% python3 -q
>>> import numpy as np
>>> import numpy.linalg as la
>>> np.set_printoptions(precision=1, suppress=True, linewidth=100)
>>> def tidy(a):
...     return np.round(a, 1) + 0
... 
>>> M = np.loadtxt("test17.csv", delimiter=",")
>>> M
array([[0., 2., 2., 2., 1., 1., 1., 1., 2., 0., 0., 0., 1., 0.],
       [2., 4., 4., 4., 3., 3., 3., 3., 4., 2., 2., 2., 3., 2.],
       [1., 3., 3., 3., 2., 2., 2., 2., 3., 1., 1., 1., 2., 1.],
       [2., 4., 4., 4., 3., 3., 3., 3., 4., 2., 2., 2., 3., 2.],
       [2., 4., 4., 4., 3., 3., 3., 3., 4., 2., 2., 2., 3., 2.],
       [2., 4., 4., 4., 3., 3., 3., 3., 4., 2., 2., 2., 3., 2.],
       [1., 3., 3., 3., 2., 2., 2., 2., 3., 1., 1., 1., 2., 1.],
       [0., 2., 2., 2., 1., 1., 1., 1., 2., 0., 0., 0., 1., 0.],
       [2., 4., 4., 4., 3., 3., 3., 3., 4., 2., 2., 2., 3., 2.],
       [1., 3., 3., 3., 2., 2., 2., 2., 3., 1., 1., 1., 2., 1.],
       [0., 2., 2., 2., 1., 1., 1., 1., 2., 0., 0., 0., 1., 0.]])
>>> U, sig, Vt = la.svd(M)
>>> print(np.argmax(sig[:-1] / (sig[1:] + 1e-6)) + 1)
2
>>> out = U[:, :2] @ np.diag(sig[:2]) @ Vt[:2]
>>> la.matrix_rank(out)
np.int64(2)
>>> tidy(np.abs(M - out).max())
np.float64(0.0)
>>> print(tidy(la.norm(M - out, 2)), tidy(sig[2]))
0.0 0.0
>>> rng = np.random.default_rng(45)
>>> out = M + rng.integers(-2, 3, (11, 2)) @ rng.integers(-2, 3, (2, 14))
>>> out
array([[ 4.,  6., -2.,  4.,  5.,  1.,  1.,  5.,  2.,  0.,  0.,  4.,  3.,  4.],
       [ 4.,  6.,  2.,  5.,  5.,  3.,  3.,  5.,  4.,  2.,  2.,  4.,  4.,  4.],
       [ 0.,  4.,  5.,  1.,  2.,  0.,  1.,  0.,  3.,  2.,  1., -1.,  1.,  2.],
       [ 2.,  8.,  6.,  1.,  5., -1.,  1.,  1.,  4.,  4.,  2.,  0.,  2.,  6.],
       [ 2.,  4.,  4.,  4.,  3.,  3.,  3.,  3.,  4.,  2.,  2.,  2.,  3.,  2.],
       [ 1.,  5.,  6.,  2.,  3.,  1.,  2.,  1.,  4.,  3.,  2.,  0.,  2.,  3.],
       [ 0.,  4.,  5.,  1.,  2.,  0.,  1.,  0.,  3.,  2.,  1., -1.,  1.,  2.],
       [ 2.,  4.,  0.,  3.,  3.,  1.,  1.,  3.,  2.,  0.,  0.,  2.,  2.,  2.],
       [ 0.,  2.,  6.,  3.,  1.,  3.,  3.,  1.,  4.,  2.,  2.,  0.,  2.,  0.],
       [ 0.,  4.,  5.,  1.,  2.,  0.,  1.,  0.,  3.,  2.,  1., -1.,  1.,  2.],
       [-1.,  3.,  4.,  0.,  1., -1.,  0., -1.,  2.,  1.,  0., -2.,  0.,  1.]])
>>> print(np.abs(out - M).sum(axis=1))
[32. 16. 16. 28.  0. 16. 16. 16. 16. 16. 16.]
>>> la.matrix_rank(out - M, tol=1e-8)
np.int64(2)
>>> tidy(la.svd(out - M, compute_uv=False))
array([16.3, 12.5,  0. ,  0. ,  0. ,  0. ,  0. ,  0. ,  0. ,  0. ,  0. ])
>>> E = np.load("case6.npy")
>>> E
array([[ 0.1,  0. ,  2. ,  0. , -5. ,  0. ,  0. ,  2. ],
       [ 5. ,  5.1, -1. ,  4. ,  5. , -4. ,  1. ,  5. ],
       [-3. , -3. ,  5.1,  0. , -4. ,  5. , -5. ,  5. ],
       [ 2. ,  4. ,  2. ,  0.1,  1. ,  0. ,  3. ,  5. ],
       [ 0. ,  4. , -3. , -2. , -4.9, -4. , -2. , -2. ],
       [ 1. ,  5. ,  3. ,  2. , -4. , -1.9,  0. ,  1. ],
       [ 3. ,  5. , -4. ,  0. ,  5. ,  5. ,  0.1,  2. ],
       [ 0. ,  0. ,  2. ,  0. , -5. ,  0. ,  0. ,  2.1]])
>>> U, sig, Vt = la.svd(M)
>>> V = Vt[:(sig > 1e-8).sum()]
>>> x = M[4] + -2 * M[10] + rng.integers(2) * np.eye(14)[9]
>>> x
array([2., 0., 0., 0., 1., 1., 1., 1., 0., 3., 2., 2., 1., 2.])
>>> la.matrix_rank(np.vstack([M, x]))
np.int64(3)
>>> U, sig, Vt = la.svd(E, full_matrices=False)
>>> tidy(sig / sig[0])
array([1. , 0.8, 0.7, 0.4, 0.3, 0.2, 0.1, 0. ])
>>> print(tidy(np.abs(Vt[0])))
[0.4 0.5 0.3 0.2 0.6 0.2 0.2 0.1]
>>> tidy(Vt @ Vt.T)
array([[1., 0., 0., 0., 0., 0., 0., 0.],
       [0., 1., 0., 0., 0., 0., 0., 0.],
       [0., 0., 1., 0., 0., 0., 0., 0.],
       [0., 0., 0., 1., 0., 0., 0., 0.],
       [0., 0., 0., 0., 1., 0., 0., 0.],
       [0., 0., 0., 0., 0., 1., 0., 0.],
       [0., 0., 0., 0., 0., 0., 1., 0.],
       [0., 0., 0., 0., 0., 0., 0., 1.]])
>>> tidy(U.T @ E @ Vt.T)
array([[16.2,  0. ,  0. ,  0. ,  0. ,  0. ,  0. ,  0. ],
       [ 0. , 12.5,  0. ,  0. ,  0. ,  0. ,  0. ,  0. ],
       [ 0. ,  0. , 11.4,  0. ,  0. ,  0. ,  0. ,  0. ],
       [ 0. ,  0. ,  0. ,  7.2,  0. ,  0. ,  0. ,  0. ],
       [ 0. ,  0. ,  0. ,  0. ,  4.7,  0. ,  0. ,  0. ],
       [ 0. ,  0. ,  0. ,  0. ,  0. ,  3.2,  0. ,  0. ],
       [ 0. ,  0. ,  0. ,  0. ,  0. ,  0. ,  2.2,  0. ],
       [ 0. ,  0. ,  0. ,  0. ,  0. ,  0. ,  0. ,  0.1]])
>>> np.abs(U[:, 0]).round(6).argmax()
np.int64(1)
>>> print(U.shape, sig.shape, Vt.shape)
(8, 8) (8,) (8, 8)
>>> tidy(U.T @ U)
array([[1., 0., 0., 0., 0., 0., 0., 0.],
       [0., 1., 0., 0., 0., 0., 0., 0.],
       [0., 0., 1., 0., 0., 0., 0., 0.],
       [0., 0., 0., 1., 0., 0., 0., 0.],
       [0., 0., 0., 0., 1., 0., 0., 0.],
       [0., 0., 0., 0., 0., 1., 0., 0.],
       [0., 0., 0., 0., 0., 0., 1., 0.],
       [0., 0., 0., 0., 0., 0., 0., 1.]])
>>> x = np.array([3, 0, 1, 1, 3, 0, 3, 2])
>>> y = E @ x
>>> c, lr = np.zeros(8), 1 / la.norm(E, 2) ** 2
>>> for i in range(25):
...     c -= lr * E.T @ (E @ c - y)
...     if i % 5 == 0: print(i, round(la.norm(E @ c - y), 1))
... 
0 22.1
5 7.3
10 4.0
15 2.7
20 2.0
>>> tidy(la.cond(E))
np.float64(246.0)
>>> tidy(c)
array([ 1.9,  0.3,  0.8,  1.4,  3.2, -0.1,  3. ,  2.2])
>>> out = E + rng.integers(-2, 3, (8, 7)) @ rng.integers(-2, 3, (7, 8))
>>> tidy(out)
array([[ 0.1,  0. ,  4. ,  8. , -9. , -2. , -3. ,  7. ],
       [-1. ,  5.1,  5. ,  4. ,  3. ,  0. , -2. ,  4. ],
       [-2. , -7. ,  0.1, -2. ,  1. ,  4. , -2. ,  7. ],
       [ 0. ,  2. ,  4. ,  2.1,  1. ,  2. ,  4. , 14. ],
       [-9. , -7. , -1. ,  7. , -8.9, -3. , -8. , 10. ],
       [16. ,  9. , -5. ,  2. , -7. ,  3.1,  3. ,  3. ],
       [ 8. , 10. , -7. , -5. ,  1. ,  0. ,  1.1, -2. ],
       [ 8. , -1. , -5. , -3. , -2. ,  6. ,  3. , -0.9]])
>>> tidy(la.svd(out - E, compute_uv=False))
array([30.2, 18.4, 13. ,  9.4,  6.3,  5.1,  0.3,  0. ])
>>> tidy((out + out.T) / 2)
array([[ 0.1, -0.5,  1. ,  4. , -9. ,  7. ,  2.5,  7.5],
       [-0.5,  5.1, -1. ,  3. , -2. ,  4.5,  4. ,  1.5],
       [ 1. , -1. ,  0.1,  1. ,  0. , -0.5, -4.5,  1. ],
       [ 4. ,  3. ,  1. ,  2.1,  4. ,  2. , -0.5,  5.5],
       [-9. , -2. ,  0. ,  4. , -8.9, -5. , -3.5,  4. ],
       [ 7. ,  4.5, -0.5,  2. , -5. ,  3.1,  1.5,  4.5],
       [ 2.5,  4. , -4.5, -0.5, -3.5,  1.5,  1.1,  0.5],
       [ 7.5,  1.5,  1. ,  5.5,  4. ,  4.5,  0.5, -0.9]])
>>> tidy(np.trace(out))
np.float64(1.8)
>>> tidy(np.sort(np.abs(la.eigvals(out))))
array([ 2.2,  3.2,  5.7,  5.7, 11.1, 14.9, 14.9, 16.2])
>>> print(tidy(np.abs(la.eigvals(out)).max()))
16.2
>>> X = np.loadtxt("mat.csv", delimiter=",")
>>> X
array([[-0.1, -1. , -0.9, -2.9,  0.2, -3.9],
       [ 0.8,  0.7, -0.1,  3.3, -0.4,  1.3],
       [-0.1,  0.2,  0. , -0.1,  0. , -1.5],
       [ 1.1, -0.6, -0.3, -2. , -0.4,  0.2],
       [-0.3,  1.9, -0.3,  2.4, -0.6, -4.4],
       [ 0. , -0.5,  1.3,  0.3,  0.8,  1.3],
       [-0.7, -2.2, -0.6,  6. ,  0.2, -3.4],
       [ 0.3, -1.7,  0.8, -1.8, -0.2, -0.9],
       [ 1.6,  0.2, -0.1,  5.1,  0.9, -1.2],
       [-1. , -0.9,  0.7,  0.4, -0.4, -0.9],
       [ 0.6, -0.2, -0.1, -0.9,  0.3,  0.9],
       [-0.6, -2.2,  1.5,  2.2,  0.6, -1.2],
       [ 0.2,  2.2, -2.5, -4.1, -0.5,  0.5],
       [ 0.1,  2.4, -1.9,  3.6,  0.8, -1.5],
       [-1.1, -1.7,  0.6,  1. ,  0.2,  1.4],
       [-0.4,  2.2,  0.7, -1.7, -0.6, -1.6],
       [-0.5, -3.1,  0.1,  5.7, -0.1,  2.2],
       [ 0.5,  0.6, -2.3, -5.1, -0.8, -1.8],
       [-0.6,  1.9, -0.7,  1.6,  1. ,  4.9],
       [ 0.3,  0. ,  0.3,  3.1,  0.3, -0.9],
       [-1. ,  0.5, -1.3,  0.8, -0.4,  1.4],
       [-0.9, -0.1, -1.2,  1. ,  0.7, -2. ],
       [ 0. ,  0.9, -0.8, -2. , -0.5, -3.9],
       [-0.3, -0.2,  0.5,  1.3,  0.7,  2. ],
       [ 0.3, -2.3,  0.8,  0.9, -0.8,  2.9],
       [ 1. ,  2.1,  0.5, -5.3, -0.1,  2.7],
       [-1.7,  1.6, -1.6, -2.1,  0. ,  1.9],
       [-0.1, -0.9,  0.8, -1.4, -1.2, -1.3],
       [-0.1,  0.7,  0.9,  2.3,  0.6,  0.1],
       [ 1.1, -1.8,  0.8,  4.2,  0.3,  3.9]])
>>> hat = X @ la.solve(X.T @ X, X.T)
>>> print(np.allclose(hat @ hat, hat))
True
>>> tidy(np.trace(hat))
np.float64(6.0)
>>> print(tidy(hat @ X[:, 5]))
[-3.9  1.3 -1.5  0.2 -4.4  1.3 -3.4 -0.9 -1.2 -0.9  0.9 -1.2  0.5 -1.5  1.4 -1.6  2.2 -1.8  4.9
 -0.9  1.4 -2.  -3.9  2.   2.9  2.7  1.9 -1.3  0.1  3.9]
